% python3 -q
>>> import numpy as np
>>> np.set_printoptions(suppress=True, linewidth=200)
>>> m1 = np.load("test11.npy")
>>> print(m1)
[[ 3. -3.  0.  0.  0.  0.  0.  0.  0.  0.]
 [-3.  3. -3.  0.  0.  0.  0.  0.  0.  0.]
 [ 0. -3.  5. -3.  0.  0.  0.  0.  0.  0.]
 [ 0.  0. -3. -7. -3.  0.  0.  0.  0.  0.]
 [ 0.  0.  0. -3.  8. -3.  0.  0.  0.  0.]
 [ 0.  0.  0.  0. -3.  0. -3.  0.  0.  0.]
 [ 0.  0.  0.  0.  0. -3. -8. -3.  0.  0.]
 [ 0.  0.  0.  0.  0.  0. -3. -1. -3.  0.]
 [ 0.  0.  0.  0.  0.  0.  0. -3. -9. -3.]
 [ 0.  0.  0.  0.  0.  0.  0.  0. -3. -6.]]
>>> # symmetric, so the eigenvalues are real
>>> x0 = np.array([-2, -2, 2, 3, 3, 2, 1, 1, 0, -2])
>>> h = np.maximum(m1 @ x0, 0)
>>> np.maximum(m1 @ x0, 0) - np.maximum(-m1 @ x0, 0)
array([  0.,  -6.,   7., -36.,   9., -12., -17.,  -4.,   3.,  12.])
>>> np.maximum(m1 @ (3 * x0), 0)
array([ 0.,  0., 21.,  0., 27.,  0.,  0.,  0.,  9., 36.])
>>> np.flatnonzero(h > 1e-9)
array([2, 4, 8, 9])
>>> m1 * (h > 1e-9)[:, None]
array([[ 0., -0.,  0.,  0.,  0.,  0.,  0.,  0.,  0.,  0.],
       [-0.,  0., -0.,  0.,  0.,  0.,  0.,  0.,  0.,  0.],
       [ 0., -3.,  5., -3.,  0.,  0.,  0.,  0.,  0.,  0.],
       [ 0.,  0., -0., -0., -0.,  0.,  0.,  0.,  0.,  0.],
       [ 0.,  0.,  0., -3.,  8., -3.,  0.,  0.,  0.,  0.],
       [ 0.,  0.,  0.,  0., -0.,  0., -0.,  0.,  0.,  0.],
       [ 0.,  0.,  0.,  0.,  0., -0., -0., -0.,  0.,  0.],
       [ 0.,  0.,  0.,  0.,  0.,  0., -0., -0., -0.,  0.],
       [ 0.,  0.,  0.,  0.,  0.,  0.,  0., -3., -9., -3.],
       [ 0.,  0.,  0.,  0.,  0.,  0.,  0.,  0., -3., -6.]])
>>> print(np.round(np.tanh(m1 @ x0), 2))
[ 0. -1.  1. -1.  1. -1. -1. -1.  1.  1.]
>>> h
array([ 0.,  0.,  7.,  0.,  9.,  0.,  0.,  0.,  3., 12.])
>>> W = np.array([[3, 1],
...     [5, 4],
...     [4, 1],
...     [1, 2],
...     [4, 5],
...     [0, 5],
...     [1, 3],
...     [1, 1],
...     [5, 3],
...     [2, 5]])
>>> coef = np.array([2, -2])
>>> act = np.maximum(m1 @ W + coef, 0)
>>> act
array([[ 0.,  0.],
       [ 0.,  4.],
       [ 4.,  0.],
       [ 0.,  0.],
       [31., 17.],
       [ 0.,  0.],
       [ 0.,  0.],
       [ 0.,  0.],
       [ 0.,  0.],
       [ 0.,  0.]])
>>> (act > 0).mean(axis=0)
array([0.2, 0.2])
>>> (act > 0).astype(int)
array([[0, 0],
       [0, 1],
       [1, 0],
       [0, 0],
       [1, 1],
       [0, 0],
       [0, 0],
       [0, 0],
       [0, 0],
       [0, 0]])
>>> basis = np.array([[1, 1, 1], [0, 1, 0]])
>>> W @ basis
array([[3, 4, 3],
       [5, 9, 5],
       [4, 5, 4],
       [1, 3, 1],
       [4, 9, 4],
       [0, 5, 0],
       [1, 4, 1],
       [1, 2, 1],
       [5, 8, 5],
       [2, 7, 2]])
>>> act @ basis
array([[ 0.,  0.,  0.],
       [ 0.,  4.,  0.],
       [ 4.,  4.,  4.],
       [ 0.,  0.,  0.],
       [31., 48., 31.],
       [ 0.,  0.,  0.],
       [ 0.,  0.,  0.],
       [ 0.,  0.,  0.],
       [ 0.,  0.,  0.],
       [ 0.,  0.,  0.]])
>>> (act @ basis).round(6).argmax(axis=1)
array([0, 1, 0, 0, 1, 0, 0, 0, 0, 0])
>>> x0 = np.array([5, 4, 0, 3, 5, 5, 0, 4, 5, 3])
>>> m1 @ np.eye(10)[8]
array([ 0.,  0.,  0.,  0.,  0.,  0.,  0., -3., -9., -3.])
>>> (m1 * x0).sum(axis=1)
array([  3.,  -3., -21., -36.,  16., -15., -27., -19., -66., -33.])
>>> m1 * x0
array([[ 15., -12.,   0.,   0.,   0.,   0.,   0.,   0.,   0.,   0.],
       [-15.,  12.,  -0.,   0.,   0.,   0.,   0.,   0.,   0.,   0.],
       [  0., -12.,   0.,  -9.,   0.,   0.,   0.,   0.,   0.,   0.],
       [  0.,   0.,  -0., -21., -15.,   0.,   0.,   0.,   0.,   0.],
       [  0.,   0.,   0.,  -9.,  40., -15.,   0.,   0.,   0.,   0.],
       [  0.,   0.,   0.,   0., -15.,   0.,  -0.,   0.,   0.,   0.],
       [  0.,   0.,   0.,   0.,   0., -15.,  -0., -12.,   0.,   0.],
       [  0.,   0.,   0.,   0.,   0.,   0.,  -0.,  -4., -15.,   0.],
       [  0.,   0.,   0.,   0.,   0.,   0.,   0., -12., -45.,  -9.],
       [  0.,   0.,   0.,   0.,   0.,   0.,   0.,   0., -15., -18.]])
>>> print((m1 @ x0).argmax())
4
>>> [round(float(np.linalg.det(m1[:i, :i])), 2) + 0 for i in range(1, 11)]
[3.0, 0.0, -27.0, 189.0, 1755.0, -1701.0, -2187.0, 17496.0, -137781.0, 669222.0]
>>> np.round(np.linalg.eigvalsh(m1).min(), 2)
np.float64(-11.74)
>>> F = np.load("m.npy")
>>> F
array([[-5,  5, -5,  3, -4,  3,  5],
       [ 4,  2, -4,  1,  0,  2, -2],
       [-4,  0,  5,  0, -1, -5, -3],
       [-5,  5, -5, -5,  2, -1, -4],
       [ 3, -4,  1, -2, -3,  0, -3],
       [ 5, -3,  4, -3, -1,  1,  1],
       [ 5,  5, -4,  0, -5,  5, -4],
       [-3,  0,  2, -3, -1,  3, -2],
       [ 4, -3, -1, -3,  5, -5, -5]])
>>> proj = F @ np.linalg.solve(F.T @ F, F.T)
>>> np.round(proj @ F[:, 0], 2)
array([-5.,  4., -4., -5.,  3.,  5.,  5., -3.,  4.])
>>> np.round(np.diag(proj), 2)
array([0.74, 0.34, 0.92, 0.89, 0.94, 0.92, 0.84, 0.79, 0.61])
>>> print(np.linalg.matrix_rank(np.eye(9) - proj))
2
>>> np.round(np.linalg.eigvalsh(proj), 2) + 0
array([0., 0., 1., 1., 1., 1., 1., 1., 1.])
>>> print(round(np.linalg.norm(F), 2))
27.64
>>> np.unravel_index(np.abs(F).argmax(), F.shape)
(np.int64(0), np.int64(0))
>>> F.sum(axis=1)
array([  2,   3,  -8, -13,  -8,   4,   2,  -4,  -8])
>>> X = np.array([[2, 2, 0, 0, 4, 4, 2, 5, 2, 4, 0, 3],
...     [5, 1, 3, 3, 0, 2, 3, 0, 0, 5, 1, 4],
...     [2, 1, 3, 2, 5, 2, 5, 0, 0, 4, 3, 5],
...     [3, 5, 4, 2, 3, 3, 3, 3, 3, 3, 3, 2],
...     [2, 3, 4, 0, 5, 2, 2, 2, 5, 2, 5, 5],
...     [3, 5, 4, 0, 0, 2, 0, 2, 0, 5, 4, 0],
...     [1, 0, 5, 4, 0, 1, 1, 3, 0, 0, 3, 2],
...     [0, 0, 0, 1, 0, 4, 0, 0, 4, 2, 3, 1],
...     [4, 5, 4, 2, 2, 3, 3, 4, 0, 2, 1, 0],
...     [1, 4, 4, 1, 1, 2, 1, 3, 3, 0, 2, 2],
...     [5, 1, 4, 4, 1, 0, 1, 4, 1, 1, 3, 1],
...     [0, 2, 5, 5, 3, 3, 5, 5, 4, 2, 3, 4]])
>>> X[:, 8] = 5 * X[:, 3]
>>> X
array([[ 2,  2,  0,  0,  4,  4,  2,  5,  0,  4,  0,  3],
       [ 5,  1,  3,  3,  0,  2,  3,  0, 15,  5,  1,  4],
       [ 2,  1,  3,  2,  5,  2,  5,  0, 10,  4,  3,  5],
       [ 3,  5,  4,  2,  3,  3,  3,  3, 10,  3,  3,  2],
       [ 2,  3,  4,  0,  5,  2,  2,  2,  0,  2,  5,  5],
       [ 3,  5,  4,  0,  0,  2,  0,  2,  0,  5,  4,  0],
       [ 1,  0,  5,  4,  0,  1,  1,  3, 20,  0,  3,  2],
       [ 0,  0,  0,  1,  0,  4,  0,  0,  5,  2,  3,  1],
       [ 4,  5,  4,  2,  2,  3,  3,  4, 10,  2,  1,  0],
       [ 1,  4,  4,  1,  1,  2,  1,  3,  5,  0,  2,  2],
       [ 5,  1,  4,  4,  1,  0,  1,  4, 20,  1,  3,  1],
       [ 0,  2,  5,  5,  3,  3,  5,  5, 25,  2,  3,  4]])
>>> print(round(np.linalg.norm(X, 2) / np.linalg.norm(X), 2))
0.91
>>> [round(float(x), 2) for x in np.linalg.svd(X, compute_uv=False)[:3]]
[51.08, 17.24, 8.94]
>>> M2 = np.array([[1, -1],
...     [-2, -3],
...     [-3, -3],
...     [-1, -2],
...     [3, 1],
...     [-1, 1],
...     [-3, -3],
...     [2, 0],
...     [3, 0],
...     [3, 3],
...     [2, 1],
...     [-1, -2]])
>>> np.einsum("ik,kj->ji", X, M2)
array([[ 19,  38,  30,  25,   6,   6,  48,  21,  20,   1,  63,  60],
       [  0, -22, -21, -29, -21,  -9, -27,   9, -32, -29, -26, -39]])
>>> np.vstack([X, M2.T]).shape
(14, 12)
>>> U, sigma = np.linalg.svd(X)
Traceback (most recent call last):
  File "<python-input-48>", line 1, in <module>
    U, sigma = np.linalg.svd(X)
    ^^^^^^^^
ValueError: too many values to unpack (expected 2)
>>> U, sigma, Vh = np.linalg.svd(X, full_matrices=False)
>>> np.round(np.abs(Vh[0]), 2)
array([0.14, 0.12, 0.23, 0.17, 0.11, 0.12, 0.15, 0.17, 0.86, 0.13, 0.15, 0.15])
>>> print(np.abs(U[:, 0]).round(6).argmax())
11
>>> np.round(Vh @ Vh.T, 2) + 0
array([[1., 0., 0., 0., 0., 0., 0., 0., 0., 0., 0., 0.],
       [0., 1., 0., 0., 0., 0., 0., 0., 0., 0., 0., 0.],
       [0., 0., 1., 0., 0., 0., 0., 0., 0., 0., 0., 0.],
       [0., 0., 0., 1., 0., 0., 0., 0., 0., 0., 0., 0.],
       [0., 0., 0., 0., 1., 0., 0., 0., 0., 0., 0., 0.],
       [0., 0., 0., 0., 0., 1., 0., 0., 0., 0., 0., 0.],
       [0., 0., 0., 0., 0., 0., 1., 0., 0., 0., 0., 0.],
       [0., 0., 0., 0., 0., 0., 0., 1., 0., 0., 0., 0.],
       [0., 0., 0., 0., 0., 0., 0., 0., 1., 0., 0., 0.],
       [0., 0., 0., 0., 0., 0., 0., 0., 0., 1., 0., 0.],
       [0., 0., 0., 0., 0., 0., 0., 0., 0., 0., 1., 0.],
       [0., 0., 0., 0., 0., 0., 0., 0., 0., 0., 0., 1.]])
>>> U, sigma, Vh = np.linalg.svd(m1, full_matrices=False)
>>> np.round(sigma / sigma[0], 2)
array([1.  , 0.82, 0.82, 0.71, 0.69, 0.39, 0.36, 0.12, 0.06, 0.04])
>>> U.shape, sigma.shape, Vh.shape
((10, 10), (10,), (10, 10))
>>> sigma.round(2)
array([11.74,  9.66,  9.65,  8.29,  8.09,  4.55,  4.23,  1.45,  0.76,  0.43])
>>> np.abs(U[:, 0]).round(6).argmax()
np.int64(8)
>>> print((sigma > 1e-8).sum())
10
>>> np.allclose(U * sigma @ Vh, m1)
True
>>> np.round(Vh @ Vh.T, 2) + 0
array([[1., 0., 0., 0., 0., 0., 0., 0., 0., 0.],
       [0., 1., 0., 0., 0., 0., 0., 0., 0., 0.],
       [0., 0., 1., 0., 0., 0., 0., 0., 0., 0.],
       [0., 0., 0., 1., 0., 0., 0., 0., 0., 0.],
       [0., 0., 0., 0., 1., 0., 0., 0., 0., 0.],
       [0., 0., 0., 0., 0., 1., 0., 0., 0., 0.],
       [0., 0., 0., 0., 0., 0., 1., 0., 0., 0.],
       [0., 0., 0., 0., 0., 0., 0., 1., 0., 0.],
       [0., 0., 0., 0., 0., 0., 0., 0., 1., 0.],
       [0., 0., 0., 0., 0., 0., 0., 0., 0., 1.]])
>>> np.round(U.T @ U, 2) + 0
array([[1., 0., 0., 0., 0., 0., 0., 0., 0., 0.],
       [0., 1., 0., 0., 0., 0., 0., 0., 0., 0.],
       [0., 0., 1., 0., 0., 0., 0., 0., 0., 0.],
       [0., 0., 0., 1., 0., 0., 0., 0., 0., 0.],
       [0., 0., 0., 0., 1., 0., 0., 0., 0., 0.],
       [0., 0., 0., 0., 0., 1., 0., 0., 0., 0.],
       [0., 0., 0., 0., 0., 0., 1., 0., 0., 0.],
       [0., 0., 0., 0., 0., 0., 0., 1., 0., 0.],
       [0., 0., 0., 0., 0., 0., 0., 0., 1., 0.],
       [0., 0., 0., 0., 0., 0., 0., 0., 0., 1.]])
>>> print(round(np.sqrt((sigma ** 2).sum()), 2), round(float(np.linalg.norm(m1)), 2))
22.36 22.36
>>> u = np.array([-1, 3, -3, -2, 2, 3, -3, 0, -3, 2, -2, -3])
>>> M = -2 * np.eye(12) + np.outer(u, u)
>>> M
array([[-1., -3.,  3.,  2., -2., -3.,  3.,  0.,  3., -2.,  2.,  3.],
       [-3.,  7., -9., -6.,  6.,  9., -9.,  0., -9.,  6., -6., -9.],
       [ 3., -9.,  7.,  6., -6., -9.,  9.,  0.,  9., -6.,  6.,  9.],
       [ 2., -6.,  6.,  2., -4., -6.,  6.,  0.,  6., -4.,  4.,  6.],
       [-2.,  6., -6., -4.,  2.,  6., -6.,  0., -6.,  4., -4., -6.],
       [-3.,  9., -9., -6.,  6.,  7., -9.,  0., -9.,  6., -6., -9.],
       [ 3., -9.,  9.,  6., -6., -9.,  7.,  0.,  9., -6.,  6.,  9.],
       [ 0.,  0.,  0.,  0.,  0.,  0.,  0., -2.,  0.,  0.,  0.,  0.],
       [ 3., -9.,  9.,  6., -6., -9.,  9.,  0.,  7., -6.,  6.,  9.],
       [-2.,  6., -6., -4.,  4.,  6., -6.,  0., -6.,  2., -4., -6.],
       [ 2., -6.,  6.,  4., -4., -6.,  6.,  0.,  6., -4.,  2.,  6.],
       [ 3., -9.,  9.,  6., -6., -9.,  9.,  0.,  9., -6.,  6.,  7.]])
>>> U, sigma, Vh = np.linalg.svd(M)
>>> np.argmax(sigma[:-1] / (sigma[1:] + 1e-6)) + 1
np.int64(1)
>>> M2 = U[:, :1] @ np.diag(sigma[:1]) @ Vh[:1]
>>> print(np.linalg.matrix_rank(M, rtol=0.05))
1
>>> print(np.linalg.matrix_rank(M2))
1
>>> round(float(np.linalg.norm(M - M2, 2)), 2), round(float(sigma[1]), 2)
(2.0, 2.0)
>>> M2.round(2)
array([[ 0.97, -2.92,  2.92,  1.94, -1.94, -2.92,  2.92,  0.  ,  2.92, -1.94,  1.94,  2.92],
       [-2.92,  8.75, -8.75, -5.83,  5.83,  8.75, -8.75,  0.  , -8.75,  5.83, -5.83, -8.75],
       [ 2.92, -8.75,  8.75,  5.83, -5.83, -8.75,  8.75,  0.  ,  8.75, -5.83,  5.83,  8.75],
       [ 1.94, -5.83,  5.83,  3.89, -3.89, -5.83,  5.83,  0.  ,  5.83, -3.89,  3.89,  5.83],
       [-1.94,  5.83, -5.83, -3.89,  3.89,  5.83, -5.83,  0.  , -5.83,  3.89, -3.89, -5.83],
       [-2.92,  8.75, -8.75, -5.83,  5.83,  8.75, -8.75,  0.  , -8.75,  5.83, -5.83, -8.75],
       [ 2.92, -8.75,  8.75,  5.83, -5.83, -8.75,  8.75,  0.  ,  8.75, -5.83,  5.83,  8.75],
       [ 0.  ,  0.  ,  0.  ,  0.  ,  0.  ,  0.  ,  0.  ,  0.  ,  0.  ,  0.  ,  0.  ,  0.  ],
       [ 2.92, -8.75,  8.75,  5.83, -5.83, -8.75,  8.75,  0.  ,  8.75, -5.83,  5.83,  8.75],
       [-1.94,  5.83, -5.83, -3.89,  3.89,  5.83, -5.83,  0.  , -5.83,  3.89, -3.89, -5.83],
       [ 1.94, -5.83,  5.83,  3.89, -3.89, -5.83,  5.83,  0.  ,  5.83, -3.89,  3.89,  5.83],
       [ 2.92, -8.75,  8.75,  5.83, -5.83, -8.75,  8.75,  0.  ,  8.75, -5.83,  5.83,  8.75]])
